$ python -q
>>> import numpy as np
>>> import numpy.linalg as la
>>> np.set_printoptions(precision=3, suppress=True, linewidth=160)
>>> M = np.load("run6.npy")
>>> M
array([[ 0.994,  0.078,  0.019],
       [ 0.078,  0.065, -0.234],
       [ 0.019, -0.234,  0.942]])
>>> w, vecs = la.eigh(M)
>>> x = np.array([2, -3, 2])
>>> round(x @ M @ x, 3)
np.float64(10.351)
>>> la.eigvalsh(M[1:, 1:])
array([0.006, 1.   ])
>>> round(float(np.abs(la.eigvals(M)).max()), 3)
1.0
>>> np.allclose(M @ M.T, M.T @ M)
True
>>> M @ M
array([[ 0.994,  0.078,  0.019],
       [ 0.078,  0.065, -0.234],
       [ 0.019, -0.234,  0.942]])
>>> la.determinant(M)
Traceback (most recent call last):
  File "<python-input-12>", line 1, in <module>
    la.determinant(M)
    ^^^^^^^^^^^^^^
AttributeError: module 'numpy.linalg' has no attribute 'determinant'
>>> np.trace(M)
np.float64(2.0)
>>> np.kron(np.eye(2, dtype=int), M)
array([[ 0.994,  0.078,  0.019,  0.   ,  0.   ,  0.   ],
       [ 0.078,  0.065, -0.234,  0.   ,  0.   , -0.   ],
       [ 0.019, -0.234,  0.942,  0.   , -0.   ,  0.   ],
       [ 0.   ,  0.   ,  0.   ,  0.994,  0.078,  0.019],
       [ 0.   ,  0.   , -0.   ,  0.078,  0.065, -0.234],
       [ 0.   , -0.   ,  0.   ,  0.019, -0.234,  0.942]])
>>> round(la.det(2 * M), 3), round(float(la.det(M)), 3)
(np.float64(-0.0), -0.0)
>>> np.round(la.eigvals(M).sum().real, 3)
np.float64(2.0)
>>> round(float(la.det(M[::-1])), 3)
0.0
>>> np.round(np.poly(M), 3) + 0
array([ 1., -2.,  1.,  0.])
